$ python -q
>>> import numpy as np
>>> np.set_printoptions(suppress=True, linewidth=200)
>>> rng = np.random.default_rng(378)
>>> feats = np.triu(rng.random((4, 4)) < 0.6, 1).astype(int)
>>> feats = feats + feats.T
>>> print(feats)
[[0 1 1 1]
 [1 0 0 1]
 [1 0 0 1]
 [1 1 1 0]]
>>> # symmetric
>>> Uu, sig, Vt = np.linalg.svd(feats)
>>> evecs = Vt[:(sig > 1e-8).sum()]
>>> vec = feats[3] + -2 * feats[2] + rng.integers(2) * np.eye(4)[3]
>>> print(vec)
[-1.  1.  1. -1.]
>>> print(np.round(evecs.T @ evecs, 2) + 0)
[[1.  0.  0.  0. ]
 [0.  0.5 0.5 0. ]
 [0.  0.5 0.5 0. ]
 [0.  0.  0.  1. ]]
>>> print(np.allclose(evecs.T @ evecs @ vec, vec))
True
>>> ev, evecs = np.linalg.eigh(feats)
>>> vec = np.array([8, 3, -4, 3])
>>> print(np.round(np.linalg.eigvalsh(feats[1:, 1:]), 2) + 0)
[-1.41  0.    1.41]
>>> print(np.round(evecs * np.maximum(ev, 0) @ evecs.T, 2))
[[0.8  0.62 0.62 0.8 ]
 [0.62 0.49 0.49 0.62]
 [0.62 0.49 0.49 0.62]
 [0.8  0.62 0.62 0.8 ]]
>>> data = np.array([[1, 1, 1, 1, 1, 1, 1, 1],
...     [1, -1, -1, 1, 1, -1, -1, 1],
...     [1, 1, 1, 1, -1, -1, -1, -1],
...     [1, -1, -1, 1, -1, 1, 1, -1],
...     [1, 1, -1, -1, 1, 1, -1, -1],
...     [1, -1, 1, -1, -1, 1, -1, 1],
...     [1, 1, -1, -1, -1, -1, 1, 1],
...     [1, -1, 1, -1, 1, -1, 1, -1]])
>>> vec = np.array([2, 3, 1, 0, 0, 2, -3, 1])
>>> rhs = data @ vec
>>> print(rhs)
[ 6  0  6 -4  8  6  0 -6]
>>> print(np.round(np.linalg.solve(data, 3 * rhs), 2))
[ 6.  9.  3. -0. -0.  6. -9.  3.]
>>> print(np.round(np.linalg.solve(data, rhs), 2))
[ 2.  3.  1. -0. -0.  2. -3.  1.]
>>> idx = rng.permutation(8)
>>> print(idx)
[0 4 2 5 1 7 6 3]
>>> out = data[idx][:, idx]
>>> print(round(np.linalg.det(out), 2), np.round(np.linalg.det(data[idx]), 2))
-4096.0 4096.0
>>> print(np.diag(out))
[ 1  1  1  1 -1 -1  1  1]
>>> out = np.linalg.inv(data)
>>> print(np.round(np.linalg.det(data) * out, 2))
[[-512. -512. -512. -512. -512. -512. -512. -512.]
 [-512.  512. -512.  512. -512.  512. -512.  512.]
 [-512.  512. -512.  512.  512. -512.  512. -512.]
 [-512. -512. -512. -512.  512.  512.  512.  512.]
 [-512. -512.  512.  512. -512.  512.  512. -512.]
 [-512.  512.  512. -512. -512. -512.  512.  512.]
 [-512.  512.  512. -512.  512.  512. -512. -512.]
 [-512. -512.  512.  512.  512. -512. -512.  512.]]
>>> print(np.allclose(out, data.T))
False
>>> print(np.round(np.linalg.inv(out), 2))
[[ 1.  1.  1.  1.  1.  1.  1.  1.]
 [ 1. -1. -1.  1.  1. -1. -1.  1.]
 [ 1.  1.  1.  1. -1. -1. -1. -1.]
 [ 1. -1. -1.  1. -1.  1.  1. -1.]
 [ 1.  1. -1. -1.  1.  1. -1. -1.]
 [ 1. -1.  1. -1. -1.  1. -1.  1.]
 [ 1.  1. -1. -1. -1. -1.  1.  1.]
 [ 1. -1.  1. -1.  1. -1.  1. -1.]]
>>> print((np.abs(out) > 1e-9).astype(int))
[[1 1 1 1 1 1 1 1]
 [1 1 1 1 1 1 1 1]
 [1 1 1 1 1 1 1 1]
 [1 1 1 1 1 1 1 1]
 [1 1 1 1 1 1 1 1]
 [1 1 1 1 1 1 1 1]
 [1 1 1 1 1 1 1 1]
 [1 1 1 1 1 1 1 1]]
>>> print(np.round(np.linalg.det(data) * np.linalg.det(out), 2))
1.0
>>> blk = np.stack([data, -1 * data, data[::-1]])
>>> print(np.round(np.linalg.det(blk), 2))
[-4096. -4096. -4096.]
>>> print(np.linalg.matrix_rank(blk))
[8 8 8]
>>> out = data + rng.integers(-2, 3, (8, 1)) @ rng.integers(-2, 3, (1, 8))
>>> print(out)
[[ 1  1  1  1  1  1  1  1]
 [ 0 -1 -2  1  3 -2  1  1]
 [ 3  1  3  1 -5  1 -5 -1]
 [ 1 -1 -1  1 -1  1  1 -1]
 [ 0  1 -2 -1  3  0  1 -1]
 [ 3 -1  3 -1 -5  3 -5  1]
 [ 2  1  0 -1 -3  0 -1  1]
 [-1 -1 -1 -1  5 -3  5 -1]]
>>> print(np.abs(out - data).sum(axis=1))
[ 0  7 14  0  7 14  7 14]
>>> print(np.round(np.linalg.svd(out - data, compute_uv=False), 2) + 0)
[12.85  0.    0.    0.    0.    0.    0.    0.  ]
>>> W0 = np.load("layer0.npy")
>>> print(W0)
[[ 18.79  -7.88  10.05   9.45   3.61]
 [ 10.54 -17.51 -13.29 -10.96   2.65]
 [  0.78  -6.27  16.    13.73  -7.07]
 [ 10.53 -15.38 -15.19  -7.72   4.38]
 [ -0.75  -4.69  14.97  15.23  -7.  ]
 [ 18.63  -7.35  10.74   6.42   3.56]
 [ -2.35  -7.73  14.66  14.48  -4.64]
 [  0.31  -5.28  15.08  15.29  -6.04]
 [  0.67  -7.12  15.17  13.93  -5.17]
 [ 10.99 -14.52 -11.43  -8.72   3.46]
 [  9.35 -16.16  -9.82  -9.32   4.52]
 [ -1.25  -6.81  15.37  15.62  -6.88]
 [ 19.53  -7.45   9.85   8.23   3.45]
 [ -0.48  -5.82  14.43  16.37  -6.71]
 [ 19.49  -8.76   8.64   8.71   0.74]
 [  0.48  -4.69  14.62  16.32  -7.67]
 [  0.52  -6.11  14.07  14.2   -4.64]
 [  8.18 -13.91 -11.1   -7.25   5.27]
 [ 19.25  -6.71  12.35   8.3    2.27]
 [ -1.4   -6.43  15.    14.8   -7.03]
 [  0.7   -6.48  15.37  13.61  -7.51]
 [ 20.12  -7.18  10.69   7.72   1.8 ]
 [  1.37  -4.86  13.04  13.61  -8.18]
 [ 20.38  -6.64  10.12  10.67   2.  ]
 [ 19.97  -7.34   8.08   9.02   3.24]
 [ -0.76  -6.57  15.39  14.35  -5.91]
 [  7.62 -15.76 -10.55 -12.15   5.88]
 [  0.07  -7.35  17.18  14.89  -8.44]
 [ 18.12  -5.87  10.94  10.44   2.57]
 [ -0.7   -4.45  14.52  14.08  -6.94]]
>>> Ac = W0 - W0.mean(axis=0)
>>> evecs = np.linalg.svd(Ac)[2][:3]
>>> out = Ac - Ac @ evecs.T @ evecs
>>> print(np.linalg.norm(out, axis=1).round(6).argmax())
1
>>> print(np.round(np.cov(Ac @ evecs.T, rowvar=False), 2) + 0)
[[241.61   0.     0.  ]
 [  0.    69.66   0.  ]
 [  0.     0.     2.  ]]
>>> P = W0 @ np.linalg.solve(W0.T @ W0, W0.T)
>>> print(np.round(np.linalg.eigvalsh(P), 2) + 0)
[0. 0. 0. 0. 0. 0. 0. 0. 0. 0. 0. 0. 0. 0. 0. 0. 0. 0. 0. 0. 0. 0. 0. 0. 0. 1. 1. 1. 1. 1.]
>>> print(np.round(P @ W0[:, 2], 2))
[ 10.05 -13.29  16.   -15.19  14.97  10.74  14.66  15.08  15.17 -11.43  -9.82  15.37   9.85  14.43   8.64  14.62  14.07 -11.1   12.35  15.    15.37  10.69  13.04  10.12   8.08  15.39 -10.55  17.18
  10.94  14.52]
>>> print(round(float(np.trace(P)), 2))
5.0
>>> vec = np.array([-4, 9, -6, -8, 6])
>>> rhs = W0 @ vec
>>> coef, lr = np.zeros(5), 1 / np.linalg.norm(W0, 2) ** 2
>>> for i in range(30):
...     coef -= lr * W0.T @ (W0 @ coef - rhs)
...     if i % 10 == 0: print(i, round(np.linalg.norm(W0 @ coef - rhs), 2))
... 
0 226.3
10 66.58
20 29.16
>>> print(coef.round(2))
[-3.22  9.33 -6.99 -7.8   3.7 ]
>>> dist = np.linalg.norm(W0[:, None] - W0[None], axis=-1)
>>> print(np.unravel_index(dist.round(6).argmax(), dist.shape))
(np.int64(1), np.int64(27))
>>> print(np.flatnonzero(dist[18] < dist.mean() / 2))
[ 0  5 12 14 18 21 23 24 28]
>>> print(np.linalg.matrix_rank(dist ** 2))
7
>>> print(dist.shape)
(30, 30)
>>> print(dist[18].round(6).argsort(kind="stable")[:4])
[18 21 12  5]
>>> vec = np.array([0, 0, 0, 1, 1])
>>> rhs = W0 @ vec
>>> print(np.round(np.linalg.pinv(W0) @ W0, 2) + 0)
[[1. 0. 0. 0. 0.]
 [0. 1. 0. 0. 0.]
 [0. 0. 1. 0. 0.]
 [0. 0. 0. 1. 0.]
 [0. 0. 0. 0. 1.]]
>>> print(np.round(np.linalg.solve(W0.T @ W0, W0.T @ rhs), 2) + 0)
[0. 0. 0. 1. 1.]
>>> rhs = rhs + 0.02 * rng.normal(size=30)
>>> print(rhs.round(2))
[13.06 -8.29  6.65 -3.33  8.23 10.    9.82  9.26  8.77 -5.29 -4.8   8.74 11.67  9.68  9.44  8.65  9.55 -1.98 10.57  7.78  6.09  9.51  5.48 12.68 12.25  8.44 -6.28  6.46 12.99  7.13]
>>> coef, *_ = np.linalg.lstsq(W0, rhs)
>>> print(coef.round(2) + 0)
[0. 0. 0. 1. 1.]
>>> print([round(float(np.linalg.norm(np.linalg.solve(W0.T @ W0 + lam * np.eye(5), W0.T @ rhs))), 2) for lam in (0, 1, 10, 100)])
[1.41, 1.38, 1.16, 0.64]
>>> print(np.round(W0.T @ (rhs - W0 @ coef), 2) + 0)
[0. 0. 0. 0. 0.]
>>> print(coef.round())
[ 0.  0. -0.  1.  1.]
>>> m1 = np.load("out7.npy")
>>> print(m1)
[[-2.  0.  0.  0.]
 [ 0.  2.  0.  2.]
 [ 0.  0. -2.  0.]
 [ 0.  2.  0. -1.]]
>>> # splits into 3 blocks
>>> idx = rng.permutation(4)
>>> out = m1[:, idx] * rng.choice([-1, 1], 4)
>>> print(out)
[[ 0.  0. -0.  2.]
 [ 2.  2. -0. -0.]
 [ 0.  0.  2. -0.]
 [-1.  2. -0. -0.]]
>>> Uu, _, Vt = np.linalg.svd(m1.T @ out)
>>> print(np.round(np.linalg.lstsq(m1, out)[0], 2) + 0)
[[ 0.  0.  0. -1.]
 [ 0.  1.  0.  0.]
 [ 0.  0. -1.  0.]
 [ 1.  0.  0.  0.]]
